In [1]: import numpy as np

In [2]: np.set_printoptions(suppress=True, linewidth=120)

In [3]: arr = np.loadtxt("layer13.csv", delimiter=",")

In [4]: arr
Out[4]: 
array([[ 0.97, -0.51, -0.28, -0.05, -0.99],
       [-0.94, -0.13, -0.92, -0.37,  0.99],
       [ 1.  , -0.29,  0.87,  0.33, -1.  ],
       [-0.54,  0.35,  0.64,  0.17,  0.43],
       [-0.85,  0.82,  0.99,  0.57,  0.43],
       [-0.45,  0.39,  0.74,  0.22,  0.23],
       [ 0.76, -0.29, -0.24, -0.05, -0.82],
       [-1.  ,  0.76,  0.77,  0.21,  1.  ],
       [-0.95, -0.22, -0.96, -0.44,  0.99],
       [-0.95,  0.02, -0.84, -0.29,  0.99],
       [ 0.08,  0.44,  0.91,  0.35, -0.6 ],
       [-0.96, -0.25, -0.97, -0.48,  1.  ],
       [-0.82, -0.25, -0.93, -0.37,  0.97]])

In [5]: Ac = arr - arr.mean(axis=0)

In [6]: vecs = np.linalg.svd(Ac)[2][:2]

In [7]: out = Ac - Ac @ vecs.T @ vecs

In [8]: np.round((Ac @ vecs.T).std(axis=0), 2)
Out[8]: array([1.19, 0.85])

In [9]: np.linalg.norm(out, axis=1).round(6).argmax()
Out[9]: np.int64(2)

In [10]: np.round(np.cov(Ac @ vecs.T, rowvar=False), 2) + 0
Out[10]: 
array([[1.52, 0.  ],
       [0.  , 0.78]])

In [11]: O, r_ = np.linalg.qr(arr)

In [12]: np.trace(O @ O.T)
Out[12]: np.float64(5.0)

In [13]: r_.round(2)
Out[13]: 
array([[-3.  ,  0.68, -0.82, -0.4 ,  2.96],
       [ 0.  ,  1.37,  2.64,  1.09, -0.51],
       [ 0.  ,  0.  , -0.95, -0.26,  0.08],
       [ 0.  ,  0.  ,  0.  ,  0.23, -0.18],
       [ 0.  ,  0.  ,  0.  ,  0.  ,  0.48]])

In [14]: np.round(abs(r_[0, 0]), 2), np.round(np.linalg.norm(arr[:, 0]), 2)
Out[14]: (np.float64(3.0), np.float64(3.0))

In [15]: np.round(O @ r_, 2)
Out[15]: 
array([[ 0.97, -0.51, -0.28, -0.05, -0.99],
       [-0.94, -0.13, -0.92, -0.37,  0.99],
       [ 1.  , -0.29,  0.87,  0.33, -1.  ],
       [-0.54,  0.35,  0.64,  0.17,  0.43],
       [-0.85,  0.82,  0.99,  0.57,  0.43],
       [-0.45,  0.39,  0.74,  0.22,  0.23],
       [ 0.76, -0.29, -0.24, -0.05, -0.82],
       [-1.  ,  0.76,  0.77,  0.21,  1.  ],
       [-0.95, -0.22, -0.96, -0.44,  0.99],
       [-0.95,  0.02, -0.84, -0.29,  0.99],
       [ 0.08,  0.44,  0.91,  0.35, -0.6 ],
       [-0.96, -0.25, -0.97, -0.48,  1.  ],
       [-0.82, -0.25, -0.93, -0.37,  0.97]])

In [16]: O.shape, r_.shape
Out[16]: ((13, 5), (5, 5))

In [17]: np.round(O.T @ O, 2) + 0
Out[17]: 
array([[1., 0., 0., 0., 0.],
       [0., 1., 0., 0., 0.],
       [0., 0., 1., 0., 0.],
       [0., 0., 0., 1., 0.],
       [0., 0., 0., 0., 1.]])
